$ python3 -q
>>> import numpy as np
>>> np.set_printoptions(precision=3, suppress=True, linewidth=120, sign=" ")
>>> F = np.load("test1.npy")
>>> F
array([[ 4, -3,  4, -1,  5,  5],
       [-3,  4, -3,  4, -1,  5],
       [ 4, -3,  4, -3,  4, -1],
       [-1,  4, -3,  4, -3,  4],
       [ 5, -1,  4, -3,  4, -3],
       [ 5,  5, -1,  4, -3,  4]])
>>> # equal to its transpose
>>> ev, evecs = np.linalg.eigh(F)
>>> x0 = np.array([4, 2, 2, 1, 0, 2])
>>> evecs * np.maximum(ev, 0) @ evecs.T
array([[ 6.233, -1.476,  3.958, -0.968,  3.477,  2.77 ],
       [-1.476,  5.043, -3.025,  4.02 , -2.042,  3.477],
       [ 3.958, -3.025,  4.021, -2.986,  4.02 , -0.968],
       [-0.968,  4.02 , -2.986,  4.021, -3.025,  3.958],
       [ 3.477, -2.042,  4.02 , -3.025,  5.043, -1.476],
       [ 2.77 ,  3.477, -0.968,  3.958, -1.476,  6.233]])
>>> x0 @ F @ x0
np.int64(232)
>>> np.abs(F).sum(axis=1).max(), np.round(np.abs(ev).max(), 3)
(np.int64(22), np.float64(17.554))
>>> x0 @ F @ x0 / (x0 @ x0), round(float(ev[0]), 3), round(float(ev[-1]), 3)
(np.float64(8.0), -6.546, 17.554)
>>> np.allclose(F @ F.T, F.T @ F)
True
>>> F @ F
array([[ 92, -20,  59, -27,  47,   2],
       [-20,  76, -57,  67, -62,  47],
       [ 59, -57,  67, -56,  67, -27],
       [-27,  67, -56,  67, -57,  59],
       [ 47, -62,  67, -57,  76, -20],
       [  2,  47, -27,  59, -20,  92]])
>>> np.trace(F)
np.int64(24)
>>> np.linalg.matrix_power(F, 4)
array([[ 15287, -11352,  15128, -11498,  14588,  -4698],
       [-11352,  19967, -18506,  19620, -18942,  14588],
       [ 15128, -18506,  19573, -18328,  19620, -11498],
       [-11498,  19620, -18328,  19573, -18506,  15128],
       [ 14588, -18942,  19620, -18506,  19967, -11352],
       [ -4698,  14588, -11498,  15128, -11352,  15287]])
>>> round(np.abs(np.linalg.eigvals(F)).max(), 3)
np.float64(17.554)
>>> np.allclose(F, F.T)
True
>>> K = np.loadtxt("w.csv", delimiter=",")
>>> K
array([[  24.,    0.,   30.,    0.,    0.,   16.,  111.,    0.],
       [   0.,    0.,    0.,    0.,    0.,    0.,   59.,    0.],
       [   5.,    0.,    3.,    0.,    0.,    0.,   65.,    0.],
       [   0.,    0.,    0.,    0.,    0.,    0.,   50.,    0.],
       [   0.,    0.,    0.,    0.,    0.,    0.,   24.,    0.],
       [  30.,    0.,   48.,    0.,    0.,   34.,   90.,    0.],
       [   4.,    0.,    6.,    0.,    0.,    0.,   46.,    0.],
       [   4.,    0.,    0.,    0.,    0.,    0.,   91.,    0.],
       [   0.,    0.,    0.,    0.,    0.,    0.,   57.,    0.],
       [   0.,    0.,    0.,    0.,    0.,    0.,   22.,    0.],
       [  42.,    0.,   84.,    0.,    0.,   70.,   48.,    0.],
       [  11.,    0.,    9.,    0.,    0.,    0.,   89.,    0.],
       [   0.,    0.,    0.,    0.,    0.,    0.,   22.,    0.],
       [  12.,    0.,   18.,    0.,    0.,    8.,   63.,    0.],
       [  18.,    0.,   36.,    0.,    0.,   26.,   42.,    0.],
       [  28.,    0.,   54.,    0.,    0.,   42.,   52.,    0.],
       [  10.,    0.,   12.,    0.,    0.,    2.,   70.,    0.],
       [  20.,    0.,   42.,    0.,    0.,   32.,   35.,    0.],
       [  20.,    0.,   42.,    0.,    0.,   32.,   35.,    0.],
       [   7.,    0.,    9.,    0.,    0.,    0.,   58.,    0.],
       [  15.,    0.,   33.,    0.,    0.,   24.,   30.,    0.]])
>>> u = np.array([-4, 2])
>>> np.correlate(K[6], K[3], "full")
array([    0.,   200.,     0.,   300.,     0.,     0.,     0.,  2300.,     0.,     0.,     0.,     0.,     0.,     0.,
           0.])
>>> np.cross(K[6, :3], K[3, :3])
array([ 0.,  0.,  0.])
>>> np.convolve(K[6], u)
array([ -16.,    8.,  -24.,   12.,    0.,    0., -184.,   92.,    0.])
>>> np.polyval(u, K[6])
array([ -14.,    2.,  -22.,    2.,    2.,    2., -182.,    2.])
>>> rk = np.linalg.matrix_rank(K)
>>> rk
np.int64(4)
>>> ns = np.linalg.svd(K)[2][rk:].T
>>> np.allclose(K @ ns, 0)
True
>>> np.linalg.matrix_rank(K.T @ K), np.linalg.matrix_rank(K @ K.T)
(np.int64(4), np.int64(4))
>>> [int(np.linalg.matrix_rank(np.delete(K, i, axis=0))) for i in range(21)]
[4, 4, 4, 4, 4, 4, 4, 4, 4, 4, 4, 4, 4, 4, 4, 4, 4, 4, 4, 4, 4]
>>> np.round(ns @ ns.T, 3) + 0
array([[ 0.,  0.,  0.,  0.,  0.,  0.,  0.,  0.],
       [ 0.,  1.,  0.,  0.,  0.,  0.,  0.,  0.],
       [ 0.,  0.,  0.,  0.,  0.,  0.,  0.,  0.],
       [ 0.,  0.,  0.,  1.,  0.,  0.,  0.,  0.],
       [ 0.,  0.,  0.,  0.,  1.,  0.,  0.,  0.],
       [ 0.,  0.,  0.,  0.,  0.,  0.,  0.,  0.],
       [ 0.,  0.,  0.,  0.,  0.,  0.,  0.,  0.],
       [ 0.,  0.,  0.,  0.,  0.,  0.,  0.,  1.]])
>>> ns.shape
(8, 4)
>>> np.abs(np.diag(np.linalg.qr(K)[1])) > 1e-9
array([ True, False,  True, False, False,  True,  True, False])
>>> try:
...     np.linalg.inv(K)
... except np.linalg.LinAlgError as e:
...     print(repr(e))
... 
LinAlgError('Last 2 dimensions of the array must be square')
>>> np.allclose(K[:-1].T @ np.linalg.lstsq(K[:-1].T, K[-1])[0], K[-1])
True
>>> data = np.load("sample7.npy")
>>> data
array([[  4,   6,   6,   4,   5,   7,   7,   4,   8,   3],
       [  2,   4,   4,   2,   3,   5,   5,   2,   6,   1],
       [  7,   9,   9,   7,   8,  10,  10,   7,  11,   6],
       [  7,   9,   9,   7,   8,  10,  10,   7,  11,   6],
       [  4,   6,   6,   4,   5,   7,   7,   4,   8,   3],
       [  7,   9,   9,   7,   8,  10,  10,   7,  11,   6],
       [  3,   5,   5,   3,   4,   6,   6,   3,   7,   2]])
>>> def softmax(z):
...     e = np.exp(z - z.max(axis=-1, keepdims=True))
...     return e / e.sum(axis=-1, keepdims=True)
... 
>>> softmax(data).sum(axis=1)
array([ 1.,  1.,  1.,  1.,  1.,  1.,  1.])
>>> softmax(data[3])
array([ 0.009,  0.064,  0.064,  0.009,  0.024,  0.174,  0.174,  0.009,  0.472,  0.003])
>>> att = data @ data.T / np.sqrt(10)
>>> softmax(att)[3] @ data
array([  7.,   9.,   9.,   7.,   8.,  10.,  10.,   7.,  11.,   6.])
>>> left, sigma, vt = np.linalg.svd(data)
>>> evecs = vt[:(sigma > 1e-8).sum()]
>>> rng = np.random.default_rng(56)
>>> x0 = data[4] + 3 * data[5] + rng.integers(2) * np.eye(10)[9]
>>> x0
array([ 25.,  33.,  33.,  25.,  29.,  37.,  37.,  25.,  41.,  21.])
>>> round(np.linalg.norm(x0 - evecs.T @ evecs @ x0), 3)
np.float64(0.0)
>>> W1 = np.array([[2, -3],
...     [-2, -1],
...     [-2, -1],
...     [-1, -4],
...     [-2, -4],
...     [1, 1],
...     [3, 2],
...     [-5, 3],
...     [-4, 4],
...     [3, -4]])
>>> coef = np.array([2, 0])
>>> H = np.maximum(data @ W1 + coef, 0)
>>> (H > 0).mean(axis=0)
array([ 0.   ,  0.143])
>>> basis = np.array([[4, 5, 1], [5, 1, 2]])
>>> H @ basis
array([[  0,   0,   0],
       [ 35,   7,  14],
       [  0,   0,   0],
       [  0,   0,   0],
       [  0,   0,   0],
       [  0,   0,   0],
       [  0,   0,   0]])
>>> (H @ basis).round(6).argmax(axis=1)
array([ 0,  0,  0,  0,  0,  0,  0])
>>> B = data[0, 0] * data[1:] - np.outer(data[1:, 0], data[0])
>>> B
array([[  0,   4,   4,   0,   2,   6,   6,   0,   8,  -2],
       [  0,  -6,  -6,   0,  -3,  -9,  -9,   0, -12,   3],
       [  0,  -6,  -6,   0,  -3,  -9,  -9,   0, -12,   3],
       [  0,   0,   0,   0,   0,   0,   0,   0,   0,   0],
       [  0,  -6,  -6,   0,  -3,  -9,  -9,   0, -12,   3],
       [  0,   2,   2,   0,   1,   3,   3,   0,   4,  -1]])
>>> np.linalg.matrix_rank(B), np.linalg.matrix_rank(data)
(np.int64(1), np.int64(2))
>>> data[:, 0] / data[0, 0]
array([ 1.  ,  0.5 ,  1.75,  1.75,  1.  ,  1.75,  0.75])
>>> rk = np.linalg.matrix_rank(data)
>>> rk
np.int64(2)
>>> ns = np.linalg.svd(data)[2][rk:].T
>>> np.allclose(data @ ns, 0)
True
>>> [int(np.linalg.matrix_rank(data[:, :j + 1])) for j in range(10)]
[1, 2, 2, 2, 2, 2, 2, 2, 2, 2]
>>> [int(np.linalg.matrix_rank(data[:i])) for i in range(1, len(data) + 1)]
[1, 2, 2, 2, 2, 2, 2]
>>> W0 = np.load("layer10.npy")
>>> W0
array([[  8,   6,  -3,  -5,   2,   2],
       [ -1,   0,   8,  -1,  -8,   4],
       [ -8,   9,  -8,  -9,   0,   5],
       [ -1,   6,   6,  -1,   0,  -6],
       [  5,  -9,   2,  -8,   0,   4],
       [ -6,   2,  -7,   6,   0,   9],
       [  1,   5,  -3,   9,  -5,   5],
       [ 10,   6, -19,  -3,  18,  -6]])
>>> Q, r_ = np.linalg.qr(W0)
>>> Q.shape, r_.shape
((8, 6), (6, 6))
>>> round(float(abs(r_[0, 0])), 3), round(float(np.linalg.norm(W0[:, 0])), 3)
(17.088, 17.088)
>>> u, g = W0[6], W0[7]
>>> u @ u
np.int64(166)
>>> pr = (u @ g) / (u @ u) * u
>>> np.linalg.matrix_rank(np.outer(u, g))
np.int64(1)
>>> t3 = np.stack([W0, 3 * W0, W0[::-1]])
>>> t3.sum(axis=0)
array([[ 42,  30, -31, -23,  26,   2],
       [ -3,   5,  29,   5, -37,  21],
       [-38,  38, -39, -30,   0,  29],
       [  1,  15,  26, -12,   0, -20],
       [ 19, -30,  14, -33,   0,  10],
       [-32,  17, -36,  15,   0,  41],
       [  3,  20,  -4,  35, -28,  24],
       [ 48,  30, -79, -17,  74, -22]])
>>> t3.shape
(3, 8, 6)
>>> np.linalg.matrix_rank(t3)
array([ 6,  6,  6])
>>> np.linalg.norm(t3, axis=(1, 2))
array([  46.271,  138.813,   46.271])
>>> B = np.c_[W0[:, :4] @ np.array([[3, -3, 7, -5], [-7, -3, 2, -7], [-1, -5, 2, 8], [3, -1, 5, 8]]), np.array([0, 0, -1, -2, 1, 1, -3, 2])]
>>> B
array([[ -30,  -22,   37, -146,    0],
       [ -14,  -36,    4,   61,    0],
       [-106,   46,  -99, -159,   -1],
       [ -54,  -44,   12,    3,   -2],
       [  52,   10,  -19,  -10,    1],
       [  -7,   41,  -22,    8,    1],
       [  -2,  -12,   56,    8,   -3],
       [  -2,   50,   29, -268,    2]])
>>> np.linalg.matrix_rank(B)
np.int64(5)
>>> x0 = np.array([0, -5, 1, 3, 0, 2])
>>> target = W0 @ x0
>>> np.round(np.linalg.solve(W0.T @ W0, W0.T @ target), 3) + 0
array([ 0., -5.,  1.,  3.,  0.,  2.])
>>> target
array([-44,  13, -70, -39,  31,  19,   9, -70])
>>> np.round(np.linalg.lstsq(W0, target)[0], 3) + 0
array([ 0., -5.,  1.,  3.,  0.,  2.])
>>> target = target + 0.3 * rng.normal(size=8)
>>> target
array([-43.903,  13.537, -69.736, -38.889,  31.446,  19.219,   9.624, -70.401])
>>> coef, *_ = np.linalg.lstsq(W0, target)
>>> np.round(W0.T @ (target - W0 @ coef), 3) + 0
array([ 0.,  0.,  0.,  0.,  0.,  0.])
>>> arr = np.load("out14.npy")
>>> arr
array([[ -1.68 , -11.418, -33.937,  22.883],
       [ 35.336,  -8.877,   2.766,   6.502],
       [ 13.25 ,  11.462,  35.561, -10.446],
       [ -2.622,  26.842, -14.295,   3.729],
       [ 51.052, -13.998,  30.049,   8.161],
       [-15.564,  11.678,  10.065,  10.751],
       [ -2.442,  23.745,  36.375, -12.425],
       [-10.601,  43.196, -25.997, -26.819],
       [-14.224,  -4.909,   2.644,   9.43 ],
       [ -4.472,  17.149, -16.109, -22.851],
       [ 16.06 ,   9.091,   4.247, -29.792],
       [ -3.056,  -5.223,  -4.861,  -9.493],
       [-11.86 ,  -6.973, -19.126,   4.192]])
>>> left, sigma = np.linalg.svd(W0)
Traceback (most recent call last):
  File "<python-input-93>", line 1, in <module>
    left, sigma = np.linalg.svd(W0)
    ^^^^^^^^^^^
ValueError: too many values to unpack (expected 2)
>>> left, sigma, vt = np.linalg.svd(W0, full_matrices=False)
>>> (sigma > 1e-8).sum()
np.int64(6)
>>> np.round(np.sqrt((sigma ** 2).sum()), 3), round(np.linalg.norm(W0), 3)
(np.float64(46.271), np.float64(46.271))
>>> np.abs(vt[0])
array([ 0.276,  0.256,  0.681,  0.147,  0.591,  0.153])
>>> left.shape, sigma.shape, vt.shape
((8, 6), (6,), (6, 6))
